% ipython --no-banner

In [1]: import numpy as np

In [2]: np.set_printoptions(suppress=True, linewidth=100)

In [3]: def tidy(a):
   ...:     return np.round(a, 2) + 0
   ...: 

In [4]: M = np.load("test7.npy")

In [5]: print(M)
[[1 0 1 0 1 1 2]
 [0 0 0 0 0 0 0]
 [1 0 1 0 1 1 2]
 [0 0 0 0 0 0 0]
 [1 0 1 0 1 1 2]
 [1 0 1 0 1 1 2]
 [2 0 2 0 2 2 4]]

In [6]: U, s, VT = np.linalg.svd(M)

In [7]: print(np.argmax(s[:-1] / (s[1:] + 1e-6)) + 1)
1

In [8]: B = U[:, :1] @ np.diag(s[:1]) @ VT[:1]

In [9]: print(np.linalg.matrix_rank(M, rtol=0.05))
1

In [10]: print(B)
[[1. 0. 1. 0. 1. 1. 2.]
 [0. 0. 0. 0. 0. 0. 0.]
 [1. 0. 1. 0. 1. 1. 2.]
 [0. 0. 0. 0. 0. 0. 0.]
 [1. 0. 1. 0. 1. 1. 2.]
 [1. 0. 1. 0. 1. 1. 2.]
 [2. 0. 2. 0. 2. 2. 4.]]

In [11]: print(tidy(np.linalg.norm(M - B, 2)), tidy(s[1]))
0.0 0.0

In [12]: print(np.allclose(M[:-1].T @ np.linalg.lstsq(M[:-1].T, M[-1])[0], M[-1]))
True

In [13]: print(np.abs(np.diag(np.linalg.qr(M)[1])) > 1e-9)
[ True False False False False False False]

In [14]: print(tidy(M @ np.linalg.pinv(M) @ M))
[[1. 0. 1. 0. 1. 1. 2.]
 [0. 0. 0. 0. 0. 0. 0.]
 [1. 0. 1. 0. 1. 1. 2.]
 [0. 0. 0. 0. 0. 0. 0.]
 [1. 0. 1. 0. 1. 1. 2.]
 [1. 0. 1. 0. 1. 1. 2.]
 [2. 0. 2. 0. 2. 2. 4.]]

In [15]: print(tidy(np.trace(np.linalg.pinv(M) @ M)))
1.0

In [16]: print(np.unique(M.round(6), axis=0).shape)
(3, 7)

In [17]: print(np.trace(M))
8

In [18]: print(np.linalg.matrix_power(M, 3))
[[ 64   0  64   0  64  64 128]
 [  0   0   0   0   0   0   0]
 [ 64   0  64   0  64  64 128]
 [  0   0   0   0   0   0   0]
 [ 64   0  64   0  64  64 128]
 [ 64   0  64   0  64  64 128]
 [128   0 128   0 128 128 256]]

In [19]: print((M + M.T) / 2)
[[1. 0. 1. 0. 1. 1. 2.]
 [0. 0. 0. 0. 0. 0. 0.]
 [1. 0. 1. 0. 1. 1. 2.]
 [0. 0. 0. 0. 0. 0. 0.]
 [1. 0. 1. 0. 1. 1. 2.]
 [1. 0. 1. 0. 1. 1. 2.]
 [2. 0. 2. 0. 2. 2. 4.]]

In [20]: print(tidy(np.linalg.det(M)))
0.0

In [21]: print(np.allclose(M @ M.T, M.T @ M))
True

In [22]: print(np.allclose(M, M.T))
True

In [23]: evals, V = np.linalg.eigh(M)

In [24]: print(tidy(V @ np.diag(evals) @ V.T))
[[1. 0. 1. 0. 1. 1. 2.]
 [0. 0. 0. 0. 0. 0. 0.]
 [1. 0. 1. 0. 1. 1. 2.]
 [0. 0. 0. 0. 0. 0. 0.]
 [1. 0. 1. 0. 1. 1. 2.]
 [1. 0. 1. 0. 1. 1. 2.]
 [2. 0. 2. 0. 2. 2. 4.]]

In [25]: print(tidy(np.abs(V[:, -1])))
[0.35 0.   0.35 0.   0.35 0.35 0.71]

In [26]: print((evals > 1e-8).sum(), (evals < -1e-8).sum())
1 0

In [27]: print(tidy(np.linalg.eigvalsh(M + -2 * np.eye(7))))
[-2. -2. -2. -2. -2. -2.  6.]

In [28]: m1 = np.array([[257, -99, 30, 88],
    ...:     [-99, 202, 109, -22],
    ...:     [30, 109, 260, 54],
    ...:     [88, -22, 54, 179]])

In [29]: # symmetric

In [30]: x0 = np.ones(4)

In [31]: for _ in range(7):
    ...:     x0 = m1 @ x0
    ...:     x0 /= np.linalg.norm(x0)
    ...:     print(round(x0 @ m1 @ x0, 2))
    ...: 
341.03
342.89
343.04
343.1
343.18
343.26
343.36

In [32]: print(tidy(x0))
[0.45 0.2  0.74 0.45]

In [33]: print(tidy(np.linalg.eigvalsh(m1)[-1]))
372.29

In [34]: B = m1 / np.sqrt((m1 ** 2).mean(axis=1, keepdims=True))

In [35]: print(tidy(B[1]))
[-0.79  1.61  0.87 -0.18]

In [36]: print(np.linalg.matrix_rank(m1 - m1.mean(axis=1, keepdims=True)))
3

In [37]: x0 = np.array([3, 2, 3, -3])

In [38]: target = m1 @ x0

In [39]: print(target)
[ 399  500  926 -155]

In [40]: np.linalg.solve(m1, target[:-1])
ValueError: solve1: Input operand 1 has a mismatch in its core dimension 0, with gufunc signature (m,m),(m)->(m) (size 3 is different from 4)


In [41]: print(tidy(np.linalg.solve(m1, target)))
[ 3.  2.  3. -3.]

In [42]: u = np.array([3, 1, 1, 0])

In [43]: B = m1 + np.outer(u, np.eye(4)[1])

In [44]: print(np.linalg.matrix_rank(B - m1))
1

In [45]: A = np.load("w.npy")

In [46]: print(tidy(A))
[[-0.47 -0.88 -0.1 ]
 [-0.88  0.47 -0.06]
 [-0.1  -0.06  0.99]]

In [47]: # symmetric

In [48]: print([round(float(np.linalg.det(A[:i, :i])), 2) + 0 for i in range(1, 4)])
[-0.47, -0.99, -1.0]

In [49]: print(tidy(np.linalg.eigvalsh(A).min()))
-1.0

In [50]: print(np.all(np.linalg.eigvalsh(A) > 0))
False

In [51]: u = np.array([7, 9, 0])

In [52]: B = A + np.outer(u, np.eye(3)[2])

In [53]: print(tidy(B))
[[-0.47 -0.88  6.9 ]
 [-0.88  0.47  8.94]
 [-0.1  -0.06  0.99]]

In [54]: print(tidy(np.linalg.det(B) / np.linalg.det(A)), tidy(1 + np.linalg.solve(A, u)[2]))
-0.21 -0.21

In [55]: Q, R = np.linalg.qr(A)

In [56]: print(abs(R[0, 0]), tidy(np.linalg.norm(A[:, 0])))
1.0 1.0

In [57]: print(np.abs(np.diag(R)))
[1. 1. 1.]

In [58]: print(tidy(Q @ R))
[[-0.47 -0.88 -0.1 ]
 [-0.88  0.47 -0.06]
 [-0.1  -0.06  0.99]]

In [59]: print(tidy(R))
[[ 1.  0.  0.]
 [ 0. -1.  0.]
 [ 0.  0.  1.]]

In [60]: print(tidy(Q))
[[-0.47  0.88 -0.1 ]
 [-0.88 -0.47 -0.06]
 [-0.1   0.06  0.99]]

In [61]: print(np.allclose(R.T @ R, A.T @ A))
True

In [62]: data = np.load("data.npy")

In [63]: print(tidy(data))
[[0.3  0.13 0.2  0.23 0.07 0.07]
 [0.18 0.26 0.21 0.   0.24 0.12]
 [0.25 0.04 0.25 0.25 0.17 0.04]
 [0.19 0.03 0.22 0.19 0.22 0.14]
 [0.18 0.23 0.23 0.08 0.05 0.23]
 [0.2  0.   0.23 0.1  0.2  0.27]]

In [64]: rng = np.random.default_rng(624)

In [65]: B = data + rng.integers(-2, 3, (6, 1)) @ rng.integers(-2, 3, (1, 6))

In [66]: print(tidy(B))
[[ 1.3  -0.87  2.2  -0.77  2.07 -1.93]
 [ 2.18 -1.74  4.21 -2.    4.24 -3.88]
 [-0.75  1.04 -1.75  1.25 -1.83  2.04]
 [ 2.19 -1.97  4.22 -1.81  4.22 -3.86]
 [ 0.18  0.23  0.23  0.08  0.05  0.23]
 [ 2.2  -2.    4.23 -1.9   4.2  -3.73]]

In [67]: print(tidy(np.linalg.svd(B - data, compute_uv=False)))
[14.49  0.    0.    0.    0.    0.  ]

In [68]: print(tidy(B - data))
[[ 1. -1.  2. -1.  2. -2.]
 [ 2. -2.  4. -2.  4. -4.]
 [-1.  1. -2.  1. -2.  2.]
 [ 2. -2.  4. -2.  4. -4.]
 [ 0.  0.  0.  0.  0.  0.]
 [ 2. -2.  4. -2.  4. -4.]]

In [69]: print(np.abs(B - data).sum(axis=1))
[ 9. 18.  9. 18.  0. 18.]
